$ python3 -q
>>> import numpy as np
>>> np.set_printoptions(precision=2, suppress=True, linewidth=100, sign=" ")
>>> def rnd(a):
...     return np.round(a, 2) + 0
... 
>>> feats = np.loadtxt("w.csv", delimiter=",")
>>> print(feats)
[[ 2.98  7.06  4.07 -0.15  4.08  8.06  1.02  7.23  0.03]
 [ 3.22  7.    3.96 -0.06  4.07  7.8   1.06  7.   -0.02]
 [ 3.04  7.08  4.15  0.16  4.04  7.99  1.07  7.   -0.06]
 [ 3.23  7.01  3.89  0.09  3.94  8.03  0.86  7.25  0.14]
 [ 5.94 14.06  8.03  0.1   8.06 15.9   2.09 14.01 -0.09]
 [ 0.02  0.06  0.07  0.06 -0.07 -0.09  0.2  -0.01  0.01]
 [ 5.95 13.87  8.11  0.04  8.06 15.87  1.9  14.12  0.05]
 [ 2.88  7.09  4.03  0.12  4.07  8.01  0.98  6.93  0.  ]
 [ 3.01  6.81  4.15 -0.02  3.95  8.05  0.97  7.07 -0.08]
 [ 0.01  0.09  0.11  0.04 -0.06  0.09  0.21  0.06 -0.01]
 [ 2.84  6.88  4.03  0.09  3.88  7.96  1.01  6.96  0.06]
 [ 5.94 13.96  8.02  0.07  7.87 16.11  2.28 13.85 -0.06]]
>>> print(rnd(np.linalg.norm(feats[9] - feats[2])))
14.23
>>> print(rnd(np.linalg.norm(feats, 2)))
62.27
>>> Uu, sig, Vh = np.linalg.svd(feats)
>>> print(np.argmax(sig[:-1] / (sig[1:] + 1e-6)) + 1)
1
>>> M2 = Uu[:, :1] @ np.diag(sig[:1]) @ Vh[:1]
>>> print(rnd(np.linalg.norm(feats - M2) / np.linalg.norm(feats)))
0.01
>>> rng = np.random.default_rng(96653)
>>> M2 = feats + rng.integers(-2, 3, (12, 1)) @ rng.integers(-2, 3, (1, 9))
>>> print(rnd(M2))
[[ 2.98  7.06  4.07 -1.15  2.08  9.06  0.02  5.23  2.03]
 [ 3.22  7.    3.96  0.94  6.07  6.8   2.06  9.   -2.02]
 [ 3.04  7.08  4.15 -1.84  0.04  9.99 -0.93  3.    3.94]
 [ 3.23  7.01  3.89  1.09  5.94  7.03  1.86  9.25 -1.86]
 [ 5.94 14.06  8.03 -0.9   6.06 16.9   1.09 12.01  1.91]
 [ 0.02  0.06  0.07  2.06  3.93 -2.09  2.2   3.99 -3.99]
 [ 5.95 13.87  8.11  1.04 10.06 14.87  2.9  16.12 -1.95]
 [ 2.88  7.09  4.03 -1.88  0.07 10.01 -1.02  2.93  4.  ]
 [ 3.01  6.81  4.15 -0.02  3.95  8.05  0.97  7.07 -0.08]
 [ 0.01  0.09  0.11 -1.96 -4.06  2.09 -1.79 -3.94  3.99]
 [ 2.84  6.88  4.03  0.09  3.88  7.96  1.01  6.96  0.06]
 [ 5.94 13.96  8.02  0.07  7.87 16.11  2.28 13.85 -0.06]]
>>> print(np.linalg.matrix_rank(M2 - feats, tol=1e-8))
1
>>> print(rnd(np.linalg.svd(M2 - feats, compute_uv=False)))
[ 17.75   0.     0.     0.     0.     0.     0.     0.     0.  ]
>>> print(rnd(M2 - feats))
[[ 0.  0.  0. -1. -2.  1. -1. -2.  2.]
 [ 0.  0.  0.  1.  2. -1.  1.  2. -2.]
 [ 0.  0.  0. -2. -4.  2. -2. -4.  4.]
 [ 0.  0.  0.  1.  2. -1.  1.  2. -2.]
 [ 0.  0.  0. -1. -2.  1. -1. -2.  2.]
 [ 0.  0.  0.  2.  4. -2.  2.  4. -4.]
 [ 0.  0.  0.  1.  2. -1.  1.  2. -2.]
 [ 0.  0.  0. -2. -4.  2. -2. -4.  4.]
 [ 0.  0.  0.  0.  0.  0.  0.  0.  0.]
 [ 0.  0.  0. -2. -4.  2. -2. -4.  4.]
 [ 0.  0.  0.  0.  0.  0.  0.  0.  0.]
 [ 0.  0.  0.  0.  0.  0.  0.  0.  0.]]
>>> Uu, sig, Vh = np.linalg.svd(M2, full_matrices=False)
>>> print(rnd(Uu.T @ M2 @ Vh.T))
[[ 61.73   0.     0.     0.     0.     0.     0.     0.     0.  ]
 [  0.    17.01   0.     0.     0.     0.     0.     0.     0.  ]
 [  0.     0.     0.55   0.     0.     0.     0.     0.     0.  ]
 [  0.     0.     0.     0.38   0.     0.     0.     0.     0.  ]
 [  0.     0.     0.     0.     0.3    0.     0.     0.     0.  ]
 [  0.     0.     0.     0.     0.     0.29   0.     0.     0.  ]
 [  0.     0.     0.     0.     0.     0.     0.24   0.     0.  ]
 [  0.     0.     0.     0.     0.     0.     0.     0.22   0.  ]
 [  0.     0.     0.     0.     0.     0.     0.     0.     0.06]]
>>> print(Uu.shape, sig.shape, Vh.shape)
(12, 9) (9,) (9, 9)
>>> arr = np.array([[0, 3, 0, 3, 2, 1, 3, 1],
...     [2, 2, 3, 1, 3, 1, 2, 3],
...     [2, 1, 1, 0, 3, 0, 2, 2],
...     [3, 3, 1, 2, 3, 0, 2, 3],
...     [0, 0, 0, 3, 3, 0, 1, 3]])
>>> arr[:, 3] = 3 * arr[:, 2]
>>> print(arr)
[[ 0  3  0  0  2  1  3  1]
 [ 2  2  3  9  3  1  2  3]
 [ 2  1  1  3  3  0  2  2]
 [ 3  3  1  3  3  0  2  3]
 [ 0  0  0  0  3  0  1  3]]
>>> x0 = np.array([2, 0, 3, 3, 2, 3, 0, 3])
>>> print(arr @ x0)
[ 10  58  28  33  15]
>>> print(np.sign((arr @ x0).round(6)))
[ 1  1  1  1  1]
>>> print(np.linalg.norm(arr @ x0) <= np.linalg.norm(arr, 2) * np.linalg.norm(x0) + 1e-9)
True
>>> print(arr.sum(axis=0))
[  7   9   5  15  14   2  10  12]
>>> np.linalg.rank(arr)
Traceback (most recent call last):
  File "<python-input-28>", line 1, in <module>
    np.linalg.rank(arr)
    ^^^^^^^^^^^^^^
AttributeError: module 'numpy.linalg' has no attribute 'rank'
>>> print(arr.sum(axis=1))
[ 10  25  14  18   7]
>>> print(arr - arr[0])
[[ 0  0  0  0  0  0  0  0]
 [ 2 -1  3  9  1  0 -1  2]
 [ 2 -2  1  3  1 -1 -1  1]
 [ 3  0  1  3  1 -1 -1  2]
 [ 0 -3  0  0  1 -1 -2  2]]
>>> F = 3 * np.eye(6) + np.ones((6, 6))
>>> print(F)
[[ 4.  1.  1.  1.  1.  1.]
 [ 1.  4.  1.  1.  1.  1.]
 [ 1.  1.  4.  1.  1.  1.]
 [ 1.  1.  1.  4.  1.  1.]
 [ 1.  1.  1.  1.  4.  1.]
 [ 1.  1.  1.  1.  1.  4.]]
>>> # symmetric, so the eigenvalues are real
>>> ev, V = np.linalg.eigh(F)
>>> print(np.unique(ev.round(6) + 0, return_counts=True)[1])
[ 5  1]
>>> print(rnd(np.linalg.eigvalsh(F + 3 * np.eye(6))))
[  6.   6.   6.   6.   6.  12.]
>>> print(rnd(ev.sum()), np.trace(F))
24.0 24.0
>>> print(rnd(V @ np.diag(ev) @ V.T))
[[ 4.  1.  1.  1.  1.  1.]
 [ 1.  4.  1.  1.  1.  1.]
 [ 1.  1.  4.  1.  1.  1.]
 [ 1.  1.  1.  4.  1.  1.]
 [ 1.  1.  1.  1.  4.  1.]
 [ 1.  1.  1.  1.  1.  4.]]
>>> x0 = np.ones(6)
>>> for _ in range(3):
...     x0 = F @ x0
...     x0 /= np.linalg.norm(x0)
...     print(round(x0 @ F @ x0, 2))
... 
9.0
9.0
9.0
>>> print(rnd(np.linalg.eigvalsh(F)[-1]))
9.0
>>> cov = F.T @ F
>>> print(np.diag(cov))
[ 21.  21.  21.  21.  21.  21.]
>>> print(cov)
[[ 21.  12.  12.  12.  12.  12.]
 [ 12.  21.  12.  12.  12.  12.]
 [ 12.  12.  21.  12.  12.  12.]
 [ 12.  12.  12.  21.  12.  12.]
 [ 12.  12.  12.  12.  21.  12.]
 [ 12.  12.  12.  12.  12.  21.]]
